In [1]: import numpy as np

In [2]: np.set_printoptions(precision=2, suppress=True, linewidth=120, floatmode="fixed")

In [3]: mat = np.load("x.npy")

In [4]: mat
Out[4]: 
array([[-0.07,  0.40,  0.09,  0.63, -0.66],
       [ 0.46, -0.60, -0.38,  0.53,  0.05],
       [ 0.46,  0.69, -0.26,  0.14,  0.47],
       [-0.73,  0.05, -0.59,  0.24,  0.25],
       [-0.20, -0.09,  0.65,  0.50,  0.53]])

In [5]: # columns are unit length and at right angles

In [6]: rng = np.random.default_rng(3861)

In [7]: z = rng.permutation(5)

In [8]: other = mat[:, z] * rng.choice([-1, 1], 5)

In [9]: other
Out[9]: 
array([[-0.07, -0.66,  0.63,  0.09, -0.40],
       [ 0.46,  0.05,  0.53, -0.38,  0.60],
       [ 0.46,  0.47,  0.14, -0.26, -0.69],
       [-0.73,  0.25,  0.24, -0.59, -0.05],
       [-0.20,  0.53,  0.50,  0.65,  0.09]])

In [10]: U, _, vt = np.linalg.svd(mat.T @ other)

In [11]: z
Out[11]: array([0, 4, 3, 2, 1])

In [12]: np.round(U @ vt, 2) + 0
Out[12]: 
array([[ 1.00,  0.00,  0.00,  0.00,  0.00],
       [ 0.00,  0.00,  0.00,  0.00, -1.00],
       [ 0.00,  0.00,  0.00,  1.00,  0.00],
       [ 0.00,  0.00,  1.00,  0.00,  0.00],
       [ 0.00,  1.00,  0.00,  0.00,  0.00]])

In [13]: round(np.abs(np.linalg.eigvals(mat)).max(), 2)
Out[13]: np.float64(1.0)

In [14]: (mat + mat.T) / 2
Out[14]: 
array([[-0.07,  0.43,  0.27, -0.05, -0.43],
       [ 0.43, -0.60,  0.15,  0.29, -0.02],
       [ 0.27,  0.15, -0.26, -0.22,  0.56],
       [-0.05,  0.29, -0.22,  0.24,  0.37],
       [-0.43, -0.02,  0.56,  0.37,  0.53]])

In [15]: (mat - mat.T) / 2
Out[15]: 
array([[ 0.00, -0.03, -0.19,  0.68, -0.23],
       [ 0.03,  0.00, -0.54,  0.24,  0.07],
       [ 0.19,  0.54,  0.00,  0.37, -0.09],
       [-0.68, -0.24, -0.37,  0.00, -0.13],
       [ 0.23, -0.07,  0.09,  0.13,  0.00]])

In [16]: other = np.linalg.inv(mat)

In [17]: np.round(mat @ other, 2) + 0
Out[17]: 
array([[1.00, 0.00, 0.00, 0.00, 0.00],
       [0.00, 1.00, 0.00, 0.00, 0.00],
       [0.00, 0.00, 1.00, 0.00, 0.00],
       [0.00, 0.00, 0.00, 1.00, 0.00],
       [0.00, 0.00, 0.00, 0.00, 1.00]])

In [18]: np.round(np.linalg.slogdet(mat)[0], 2)
Out[18]: np.float64(1.0)

In [19]: np.linalg.inv(other)
Out[19]: 
array([[-0.07,  0.40,  0.09,  0.63, -0.66],
       [ 0.46, -0.60, -0.38,  0.53,  0.05],
       [ 0.46,  0.69, -0.26,  0.14,  0.47],
       [-0.73,  0.05, -0.59,  0.24,  0.25],
       [-0.20, -0.09,  0.65,  0.50,  0.53]])

In [20]: np.linalg.det(mat) * other
Out[20]: 
array([[-0.07,  0.46,  0.46, -0.73, -0.20],
       [ 0.40, -0.60,  0.69,  0.05, -0.09],
       [ 0.09, -0.38, -0.26, -0.59,  0.65],
       [ 0.63,  0.53,  0.14,  0.24,  0.50],
       [-0.66,  0.05,  0.47,  0.25,  0.53]])

In [21]: other
Out[21]: 
array([[-0.07,  0.46,  0.46, -0.73, -0.20],
       [ 0.40, -0.60,  0.69,  0.05, -0.09],
       [ 0.09, -0.38, -0.26, -0.59,  0.65],
       [ 0.63,  0.53,  0.14,  0.24,  0.50],
       [-0.66,  0.05,  0.47,  0.25,  0.53]])
